In [1]: import numpy as np

In [2]: import numpy.linalg as la

In [3]: np.set_printoptions(precision=3, suppress=True, linewidth=120, sign=" ")

In [4]: def rd(a):
   ...:     return np.round(a, 3) + 0
   ...: 

In [5]: B = np.array([[1, 3, 4, 3, 4, 5, 2], [1, 2, 0, 1, 4, 0, 3]])

In [6]: m1 = np.block([[np.zeros((2, 2)), B], [B.T, np.zeros((7, 7))]])

In [7]: m1
Out[7]: 
array([[ 0.,  0.,  1.,  3.,  4.,  3.,  4.,  5.,  2.],
       [ 0.,  0.,  1.,  2.,  0.,  1.,  4.,  0.,  3.],
       [ 1.,  1.,  0.,  0.,  0.,  0.,  0.,  0.,  0.],
       [ 3.,  2.,  0.,  0.,  0.,  0.,  0.,  0.,  0.],
       [ 4.,  0.,  0.,  0.,  0.,  0.,  0.,  0.,  0.],
       [ 3.,  1.,  0.,  0.,  0.,  0.,  0.,  0.,  0.],
       [ 4.,  4.,  0.,  0.,  0.,  0.,  0.,  0.,  0.],
       [ 5.,  0.,  0.,  0.,  0.,  0.,  0.,  0.,  0.],
       [ 2.,  3.,  0.,  0.,  0.,  0.,  0.,  0.,  0.]])

In [8]: w, vecs = la.eigh(m1)

In [9]: x = np.array([0, 1, -1, 2, 0, -2, 1, 2, 2])

In [10]: (np.sign(vecs[:, -1].round(6)) == np.sign(vecs[0, -1].round(6))).astype(int)
Out[10]: array([ 1,  1,  1,  1,  1,  1,  1,  1,  1])

In [11]: x @ m1 @ x
Out[11]: np.float64(22.0)

In [12]: rd(x @ m1 @ x / (x @ x)), rd(w[0]), rd(w[-1])
Out[12]: (np.float64(1.158), np.float64(-9.788), np.float64(9.788))

In [13]: rd(la.eigvalsh(m1[1:, 1:]))
Out[13]: array([-5.568,  0.   ,  0.   ,  0.   ,  0.   ,  0.   ,  0.   ,  5.568])

In [14]: np.abs(m1).sum(axis=1).max(), rd(np.abs(w).max())
Out[14]: (np.float64(22.0), np.float64(9.788))

In [15]: u = np.array([4, -4])

In [16]: np.correlate(m1[1], m1[0], "full")
Out[16]: array([  0.,   0.,   2.,   9.,  14.,  13.,  23.,  35.,  32.,  33.,  31.,  22.,  16.,   9.,   3.,   0.,   0.])

In [17]: np.convolve(m1[1], u)
Out[17]: array([  0.,   0.,   4.,   4.,  -8.,   4.,  12., -16.,  12., -12.])

In [18]: np.cross(m1[1, :3], m1[0, :3])
Out[18]: array([ 0.,  0.,  0.])

In [19]: np.array([np.convolve(row, u, "same") for row in m1])
Out[19]: 
array([[  0.,   0.,   4.,   8.,   4.,  -4.,   4.,   4., -12.],
       [  0.,   0.,   4.,   4.,  -8.,   4.,  12., -16.,  12.],
       [  4.,   0.,  -4.,   0.,   0.,   0.,   0.,   0.,   0.],
       [ 12.,  -4.,  -8.,   0.,   0.,   0.,   0.,   0.,   0.],
       [ 16., -16.,   0.,   0.,   0.,   0.,   0.,   0.,   0.],
       [ 12.,  -8.,  -4.,   0.,   0.,   0.,   0.,   0.,   0.],
       [ 16.,   0., -16.,   0.,   0.,   0.,   0.,   0.,   0.],
       [ 20., -20.,   0.,   0.,   0.,   0.,   0.,   0.,   0.],
       [  8.,   4., -12.,   0.,   0.,   0.,   0.,   0.,   0.]])

In [20]: U, sigma, Vh = la.svd(m1)

In [21]: np.argmax(sigma[:-1] / (sigma[1:] + 1e-6)) + 1
Out[21]: np.int64(4)

In [22]: rd(sigma)
Out[22]: array([ 9.788,  9.788,  3.898,  3.898,  0.   ,  0.   ,  0.   ,  0.   ,  0.   ])

In [23]: B = U[:, :4] @ np.diag(sigma[:4]) @ Vh[:4]

In [24]: rd(np.abs(m1 - B).max())
Out[24]: np.float64(0.0)

In [25]: la.matrix_rank(B)
Out[25]: np.int64(4)

In [26]: rd(la.norm(m1 - B, 2)), rd(sigma[4])
Out[26]: (np.float64(0.0), np.float64(0.0))

In [27]: rd(la.eigvalsh(m1).min())
Out[27]: np.float64(-9.788)

In [28]: rank = la.matrix_rank(m1)

In [29]: rank
Out[29]: np.int64(4)

In [30]: null = la.svd(m1)[2][rank:].T

In [31]: [int(la.matrix_rank(np.delete(m1, i, axis=0))) for i in range(9)]
Out[31]: [3, 3, 4, 4, 4, 4, 4, 4, 4]

In [32]: np.allclose(m1 @ null, 0)
Out[32]: True

In [33]: null.shape
Out[33]: (9, 5)

In [34]: J = np.load("w.npy")

In [35]: J
Out[35]: 
array([[ 1, -1,  1, -1, -1,  1, -1,  1],
       [ 1,  1,  1,  1, -1, -1, -1, -1],
       [ 1, -1, -1,  1, -1,  1,  1, -1],
       [ 1, -1,  1, -1,  1, -1,  1, -1],
       [ 1, -1, -1,  1,  1, -1, -1,  1],
       [ 1,  1, -1, -1, -1, -1,  1,  1],
       [ 1,  1, -1, -1,  1,  1, -1, -1],
       [ 1,  1,  1,  1,  1,  1,  1,  1]])

In [36]: rng = np.random.default_rng(3845)

In [37]: lab = rng.permutation(8)

In [38]: lab
Out[38]: array([ 0,  2,  6,  3,  1,  7,  4,  5])

In [39]: B = J[lab][:, lab]

In [40]: np.trace(B)
Out[40]: np.int64(0)

In [41]: rd(np.sort(np.abs(la.eigvals(B))))
Out[41]: array([ 2.828,  2.828,  2.828,  2.828,  2.828,  2.828,  2.828,  2.828])

In [42]: rd(la.det(B)), rd(la.det(J[lab]))
Out[42]: (np.float64(4096.0), np.float64(4096.0))

In [43]: np.allclose(B, J)
Out[43]: False

In [44]: mat = np.loadtxt("run15.csv", delimiter=",")

In [45]: mat
Out[45]: 
array([[-1.371, -4.422, -6.895,  2.004, -3.953,  2.467, -1.052,  2.047],
       [-1.674, -3.214, -1.228,  2.848,  4.537, -4.472,  1.382, -5.896],
       [ 1.954, -4.446, -5.996, -1.484, -2.438, -1.488,  4.243,  3.478],
       [ 1.461,  4.095,  0.456, -5.474,  0.107,  2.958, -6.475,  0.482],
       [-2.319, -2.749,  5.98 ,  2.008, -4.804,  1.65 ,  3.092, -3.452],
       [-0.284, -0.215, -6.331,  2.901,  0.804,  2.896, -3.934, -5.183],
       [ 2.52 , -1.819,  2.997, -3.242, -7.371,  0.728, -3.105, -2.516],
       [ 1.366, -2.731, -0.164,  0.428,  1.546,  7.106, -4.052, -4.601],
       [ 4.019,  0.692,  0.338,  1.737, -0.059, -1.41 ,  5.62 ,  6.83 ],
       [-1.244,  0.684,  6.16 ,  4.585,  0.111,  2.13 , -3.235,  4.899],
       [ 1.497, -0.67 ,  0.076, -2.419, -2.008, -1.929, -8.004,  4.432],
       [ 4.066,  1.161,  0.703,  4.613, -4.259,  4.954, -1.992, -3.701],
       [-2.563,  2.093, -1.765,  4.034, -5.157,  1.866, -5.777, -2.491],
       [-0.828,  3.567,  3.536,  4.541,  0.88 , -1.532,  4.619,  5.387],
       [-0.221,  2.185, -2.898, -6.112,  5.413, -3.696,  1.366, -2.141],
       [ 0.752, -0.94 , -0.46 , -3.509,  1.852,  0.708,  7.834, -4.552],
       [-2.276,  4.684, -5.429, -4.893,  3.151, -2.822, -0.469,  1.16 ],
       [ 3.406, -2.905, -2.265, -3.856, -6.491, -0.329, -3.558,  2.248],
       [ 0.317,  4.059, -0.118, -1.049,  0.273, -6.763, -4.704,  3.791],
       [-0.92 , -4.562,  5.313, -1.021, -0.394, -1.929, -3.788,  5.554],
       [ 4.618,  0.211, -1.949, -4.791, -3.236,  2.801,  5.444, -1.98 ],
       [-1.699,  0.351, -2.004,  6.037, -4.826,  2.024,  5.028, -1.964],
       [-0.987,  1.855,  0.017, -4.624,  1.38 ,  4.817,  3.705, -5.947],
       [ 3.195, -5.306,  1.131,  7.443,  2.116,  0.681, -0.139, -0.087],
       [-2.549, -2.027,  3.429, -4.204,  0.427,  1.706,  5.841, -4.771]])

In [46]: J @ J.T
Out[46]: 
array([[ 8,  0,  0,  0,  0,  0,  0,  0],
       [ 0,  8,  0,  0,  0,  0,  0,  0],
       [ 0,  0,  8,  0,  0,  0,  0,  0],
       [ 0,  0,  0,  8,  0,  0,  0,  0],
       [ 0,  0,  0,  0,  8,  0,  0,  0],
       [ 0,  0,  0,  0,  0,  8,  0,  0],
       [ 0,  0,  0,  0,  0,  0,  8,  0],
       [ 0,  0,  0,  0,  0,  0,  0,  8]])

In [47]: rd(la.svd(J, compute_uv=False))
Out[47]: array([ 2.828,  2.828,  2.828,  2.828,  2.828,  2.828,  2.828,  2.828])

In [48]: rd(la.norm(J, axis=0))
Out[48]: array([ 2.828,  2.828,  2.828,  2.828,  2.828,  2.828,  2.828,  2.828])

In [49]: J[:, 4] @ J[:, 0]
Out[49]: np.int64(0)

In [50]: (m1 + m1.T) / 2
Out[50]: 
array([[ 0.,  0.,  1.,  3.,  4.,  3.,  4.,  5.,  2.],
       [ 0.,  0.,  1.,  2.,  0.,  1.,  4.,  0.,  3.],
       [ 1.,  1.,  0.,  0.,  0.,  0.,  0.,  0.,  0.],
       [ 3.,  2.,  0.,  0.,  0.,  0.,  0.,  0.,  0.],
       [ 4.,  0.,  0.,  0.,  0.,  0.,  0.,  0.,  0.],
       [ 3.,  1.,  0.,  0.,  0.,  0.,  0.,  0.,  0.],
       [ 4.,  4.,  0.,  0.,  0.,  0.,  0.,  0.,  0.],
       [ 5.,  0.,  0.,  0.,  0.,  0.,  0.,  0.,  0.],
       [ 2.,  3.,  0.,  0.,  0.,  0.,  0.,  0.,  0.]])

In [51]: m1 @ m1
Out[51]: 
array([[ 80.,  32.,   0.,   0.,   0.,   0.,   0.,   0.,   0.],
       [ 32.,  31.,   0.,   0.,   0.,   0.,   0.,   0.,   0.],
       [  0.,   0.,   2.,   5.,   4.,   4.,   8.,   5.,   5.],
       [  0.,   0.,   5.,  13.,  12.,  11.,  20.,  15.,  12.],
       [  0.,   0.,   4.,  12.,  16.,  12.,  16.,  20.,   8.],
       [  0.,   0.,   4.,  11.,  12.,  10.,  16.,  15.,   9.],
       [  0.,   0.,   8.,  20.,  16.,  16.,  32.,  20.,  20.],
       [  0.,   0.,   5.,  15.,  20.,  15.,  20.,  25.,  10.],
       [  0.,   0.,   5.,  12.,   8.,   9.,  20.,  10.,  13.]])

In [52]: np.trace(m1)
Out[52]: np.float64(0.0)

In [53]: rd(np.abs(la.eigvals(m1)).max())
Out[53]: np.float64(9.788)

In [54]: rd(la.det(m1))
Out[54]: np.float64(0.0)

In [55]: np.allclose(m1, m1.T)
Out[55]: True

In [56]: t3 = mat.reshape(25, 2, -1)

In [57]: t3[:, 0]
Out[57]: 
array([[-1.371, -4.422, -6.895,  2.004],
       [-1.674, -3.214, -1.228,  2.848],
       [ 1.954, -4.446, -5.996, -1.484],
       [ 1.461,  4.095,  0.456, -5.474],
       [-2.319, -2.749,  5.98 ,  2.008],
       [-0.284, -0.215, -6.331,  2.901],
       [ 2.52 , -1.819,  2.997, -3.242],
       [ 1.366, -2.731, -0.164,  0.428],
       [ 4.019,  0.692,  0.338,  1.737],
       [-1.244,  0.684,  6.16 ,  4.585],
       [ 1.497, -0.67 ,  0.076, -2.419],
       [ 4.066,  1.161,  0.703,  4.613],
       [-2.563,  2.093, -1.765,  4.034],
       [-0.828,  3.567,  3.536,  4.541],
       [-0.221,  2.185, -2.898, -6.112],
       [ 0.752, -0.94 , -0.46 , -3.509],
       [-2.276,  4.684, -5.429, -4.893],
       [ 3.406, -2.905, -2.265, -3.856],
       [ 0.317,  4.059, -0.118, -1.049],
       [-0.92 , -4.562,  5.313, -1.021],
       [ 4.618,  0.211, -1.949, -4.791],
       [-1.699,  0.351, -2.004,  6.037],
       [-0.987,  1.855,  0.017, -4.624],
       [ 3.195, -5.306,  1.131,  7.443],
       [-2.549, -2.027,  3.429, -4.204]])
